>>> import numpy as np
>>> from numpy import linalg as LA
>>> np.set_printoptions(precision=3, suppress=True, linewidth=100)
>>> def rnd(a):
...     return np.round(a, 3) + 0
... 
>>> K = np.load("data.npy")
>>> K
array([[1, 4, 9],
       [7, 7, 3],
       [7, 3, 2],
       [0, 2, 8],
       [7, 3, 2],
       [0, 2, 1]])
>>> # row 4 repeats row 2
>>> Uu, s, VT = LA.svd(K, full_matrices=False)
>>> rnd(s)
array([17.171,  9.915,  2.975])
>>> rnd(np.cumsum(s ** 2) / np.sum(s ** 2))
array([0.733, 0.978, 1.   ])
>>> rnd(Uu.T @ K @ VT.T)
array([[17.171,  0.   ,  0.   ],
       [ 0.   ,  9.915,  0.   ],
       [ 0.   ,  0.   ,  2.975]])
>>> print(rnd(VT @ VT.T))
[[1. 0. 0.]
 [0. 1. 0.]
 [0. 0. 1.]]
>>> print(rnd(np.abs(VT[0])))
[0.586 0.533 0.61 ]
>>> W0 = np.load("dump.npy")
>>> W0
array([[1.   , 0.7  , 0.49 , 0.343, 0.24 ],
       [0.7  , 1.   , 0.7  , 0.49 , 0.343],
       [0.49 , 0.7  , 1.   , 0.7  , 0.49 ],
       [0.343, 0.49 , 0.7  , 1.   , 0.7  ],
       [0.24 , 0.343, 0.49 , 0.7  , 1.   ]])
>>> ev, V = LA.eigh(W0)
>>> rnd(LA.eigvalsh(W0 @ W0))
array([0.037, 0.066, 0.188, 1.027, 9.628])
>>> print(rnd(ev))
[0.193 0.257 0.434 1.013 3.103]
>>> rnd(V.T @ V)
array([[1., 0., 0., 0., 0.],
       [0., 1., 0., 0., 0.],
       [0., 0., 1., 0., 0.],
       [0., 0., 0., 1., 0.],
       [0., 0., 0., 0., 1.]])
>>> print(rnd(np.abs(V[:, -1])))
[0.394 0.47  0.497 0.47  0.394]
>>> rnd(LA.svd(W0, compute_uv=False))
array([3.103, 1.013, 0.434, 0.257, 0.193])
>>> print((ev > 1e-8).sum(), (ev < -1e-8).sum())
5 0
>>> print(rnd(V.T @ W0 @ V))
[[0.193 0.    0.    0.    0.   ]
 [0.    0.257 0.    0.    0.   ]
 [0.    0.    0.434 0.    0.   ]
 [0.    0.    0.    1.013 0.   ]
 [0.    0.    0.    0.    3.103]]
>>> rnd(V @ np.diag(ev) @ V.T)
array([[1.   , 0.7  , 0.49 , 0.343, 0.24 ],
       [0.7  , 1.   , 0.7  , 0.49 , 0.343],
       [0.49 , 0.7  , 1.   , 0.7  , 0.49 ],
       [0.343, 0.49 , 0.7  , 1.   , 0.7  ],
       [0.24 , 0.343, 0.49 , 0.7  , 1.   ]])
>>> ev, V = LA.eig(W0)
>>> rnd(ev)
array([3.103, 1.013, 0.434, 0.257, 0.193])
>>> rnd(np.sort(LA.eigvals(W0 @ W0)))
array([0.037, 0.066, 0.188, 1.027, 9.628])
>>> vec = np.ones(5)
>>> for _ in range(3):
...     vec = W0 @ vec
...     vec /= LA.norm(vec)
...     print(round(vec @ W0 @ vec, 3))
... 
3.102
3.103
3.103
>>> print(rnd(vec))
[0.394 0.47  0.497 0.47  0.394]
>>> rnd(LA.eigvalsh(W0)[-1])
np.float64(3.103)
>>> vec = np.array([4, -2, 0, -3, -1])
>>> print(W0 @ np.eye(5)[4])
[0.24  0.343 0.49  0.7   1.   ]
>>> rnd(W0 @ (2 * vec))
array([ 2.662, -2.026, -4.06 , -6.616, -5.652])
>>> print(rnd(W0 * vec))
[[ 4.    -1.4    0.    -1.029 -0.24 ]
 [ 2.8   -2.     0.    -1.47  -0.343]
 [ 1.96  -1.4    0.    -2.1   -0.49 ]
 [ 1.372 -0.98   0.    -3.    -0.7  ]
 [ 0.96  -0.686  0.    -2.1   -1.   ]]
>>> arr = np.load("x.npy")
>>> arr
array([[0, 0, 1, 0, 0, 1],
       [0, 0, 1, 0, 1, 0],
       [1, 1, 0, 0, 0, 0],
       [0, 0, 0, 0, 1, 0],
       [0, 1, 0, 1, 0, 1],
       [1, 0, 0, 0, 1, 0]])
>>> rng = np.random.default_rng(47738)
>>> z = rng.permutation(6)
>>> z
array([3, 5, 0, 4, 2, 1])
>>> Y = arr[z][:, z]
>>> print(Y)
[[0 0 0 1 0 0]
 [0 0 1 1 0 0]
 [0 1 0 0 1 0]
 [1 1 0 0 0 1]
 [0 0 1 0 0 1]
 [0 0 0 1 1 0]]
>>> rnd(LA.det(Y)), rnd(LA.det(arr[z]))
(np.float64(-1.0), np.float64(-1.0))
>>> Y = LA.inv(arr)
>>> print(rnd(LA.cond(arr)))
8.323
>>> rnd(LA.slogdet(arr)[0])
np.float64(-1.0)
>>> rnd(LA.det(arr) * LA.det(Y))
np.float64(1.0)
>>> print(rnd(LA.det(arr) * Y))
[[ 0.  0.  0.  1.  0. -1.]
 [ 0.  0. -1. -1.  0.  1.]
 [ 0. -1.  0.  1.  0.  0.]
 [ 1. -1.  1.  2. -1. -1.]
 [ 0.  0.  0. -1.  0.  0.]
 [-1.  1.  0. -1.  0.  0.]]
>>> print(Y)
[[ 0.  0.  0. -1.  0.  1.]
 [ 0.  0.  1.  1.  0. -1.]
 [ 0.  1.  0. -1.  0.  0.]
 [-1.  1. -1. -2.  1.  1.]
 [ 0.  0.  0.  1.  0.  0.]
 [ 1. -1.  0.  1.  0.  0.]]
>>> print(arr @ Y)
[[1. 0. 0. 0. 0. 0.]
 [0. 1. 0. 0. 0. 0.]
 [0. 0. 1. 0. 0. 0.]
 [0. 0. 0. 1. 0. 0.]
 [0. 0. 0. 0. 1. 0.]
 [0. 0. 0. 0. 0. 1.]]
>>> F = np.load("arr.npy")
>>> F
array([[ 2,  3,  4,  5,  6,  7],
       [ 8,  9, 10, 11, 12, 13],
       [14, 15, 16, 17, 18, 19],
       [20, 21, 22, 23, 24, 25],
       [26, 27, 28, 29, 30, 31],
       [32, 33, 34, 35, 36, 37],
       [38, 39, 40, 41, 42, 43]])
>>> LA.matrix_rank(F, rtol=0.1)
np.int64(1)
>>> np.argsort(-LA.norm(F, axis=0).round(6), kind="stable")[:3]
array([5, 4, 3])
>>> [round(float(x), 3) for x in LA.svd(F, compute_uv=False)[:3]]
[165.547, 5.199, 0.0]
>>> LA.cond(F) > 100
np.True_
>>> np.allclose(F[:-1].T @ LA.lstsq(F[:-1].T, F[-1])[0], F[-1])
True
>>> rnd(F @ LA.pinv(F) @ F)
array([[ 2.,  3.,  4.,  5.,  6.,  7.],
       [ 8.,  9., 10., 11., 12., 13.],
       [14., 15., 16., 17., 18., 19.],
       [20., 21., 22., 23., 24., 25.],
       [26., 27., 28., 29., 30., 31.],
       [32., 33., 34., 35., 36., 37.],
       [38., 39., 40., 41., 42., 43.]])
>>> np.unique(F.round(6), axis=0).shape
(7, 6)
>>> np.abs(np.diag(LA.qr(F)[1])) > 1e-9
array([ True,  True, False, False, False, False])
>>> Uu, s, VT = LA.svd(F)
>>> print(np.argmax(s[:-1] / (s[1:] + 1e-6)) + 1)
2
>>> rnd(s)
array([165.547,   5.199,   0.   ,   0.   ,   0.   ,   0.   ])
>>> Y = Uu[:, :2] @ np.diag(s[:2]) @ VT[:2]
>>> print(LA.matrix_rank(Y))
2
>>> rnd(Y)
array([[ 2.,  3.,  4.,  5.,  6.,  7.],
       [ 8.,  9., 10., 11., 12., 13.],
       [14., 15., 16., 17., 18., 19.],
       [20., 21., 22., 23., 24., 25.],
       [26., 27., 28., 29., 30., 31.],
       [32., 33., 34., 35., 36., 37.],
       [38., 39., 40., 41., 42., 43.]])
>>> rnd(LA.norm(F - Y) / LA.norm(F))
np.float64(0.0)
>>> rnd(LA.norm(F - Y, 2)), rnd(s[2])
(np.float64(0.0), np.float64(0.0))
>>> E = np.load("m.npy")
>>> print(E)
[[ 1.  0.  0.]
 [ 0. -2.  1.]
 [ 0. -1.  3.]]
>>> rnd(LA.norm(E, 1)), rnd(LA.norm(E, np.inf))
(np.float64(4.0), np.float64(4.0))
>>> print(rnd(LA.norm(E[2], 1)), rnd(LA.norm(E[2], np.inf)))
4.0 3.0
>>> rnd(LA.norm(E, axis=1))
array([1.   , 2.236, 3.162])
>>> rnd(LA.norm(E, axis=0))
array([1.   , 2.236, 3.162])
>>> rnd(LA.norm(E, "nuc"))
np.float64(6.0)
>>> print(LA.norm(E, axis=1).argmax())
2
>>> vec = np.array([1, 1, 1])
>>> y = E @ vec
>>> b, lr = np.zeros(3), 1 / LA.norm(E, 2) ** 2
>>> for i in range(300):
...     b -= lr * E.T @ (E @ b - y)
...     if i % 50 == 0: print(i, round(LA.norm(E @ b - y), 3))
... 
0 1.869
50 0.017
100 0.0
150 0.0
200 0.0
250 0.0
>>> rnd(LA.cond(E))
np.float64(3.618)
>>> rnd(b)
array([1., 1., 1.])
>>> data = np.loadtxt("sample14.csv", delimiter=",")
>>> data
array([[-1.2, -0.4, -0.2, -0.5],
       [ 0.2,  0.2,  1.6, -1.5],
       [-0.3, -0.1, -0.9, -0.8],
       [ 0.3, -1.7, -0.2, -0.4],
       [-0.8,  1. , -1.7,  0.4],
       [-0.8, -0.3,  0.9,  1.9],
       [-2.1, -0.9, -0.8,  0.4]])
>>> W1 = np.array([[2, 2, 2, 2], [1, 2, 0, 2], [1, 2, 2, 1]])
>>> b = np.array([5, 5, 1, 2])
>>> act = np.maximum(E @ W1 + b, 0)
>>> (act > 0).astype(int)
array([[1, 1, 1, 1],
       [1, 1, 1, 0],
       [1, 1, 1, 1]])
>>> print(act)
[[7. 7. 3. 4.]
 [4. 3. 3. 0.]
 [7. 9. 7. 3.]]
>>> C = np.array([[-2, 1], [0, 0], [-1, 1], [-2, -2]])
>>> act @ C
array([[-25.,   2.],
       [-11.,   7.],
       [-27.,   8.]])
>>> vec = np.array([-8, 3, -1, 7])
>>> y = data @ vec
>>> print(rnd(LA.pinv(data) @ data))
[[1. 0. 0. 0.]
 [0. 1. 0. 0.]
 [0. 0. 1. 0.]
 [0. 0. 0. 1.]]
>>> rnd(LA.solve(data.T @ data, data.T @ y))
array([-8.,  3., -1.,  7.])
>>> y = y + 0.05 * rng.normal(size=7)
>>> rnd(y)
array([  5.069, -13.163,  -2.698, -10.103,  13.918,  17.938,  17.706])
>>> b, *_ = LA.lstsq(data, y)
>>> rnd(b)
array([-7.987,  2.998, -1.002,  7.042])
>>> print(rnd(data.T @ (y - data @ b)))
[0. 0. 0. 0.]
>>> b.round()
array([-8.,  3., -1.,  7.])
>>> [round(float(LA.norm(LA.solve(data.T @ data + lam * np.eye(4), data.T @ y))), 2) for lam in (0, 1, 10, 100)]
[11.11, 9.83, 5.26, 0.98]
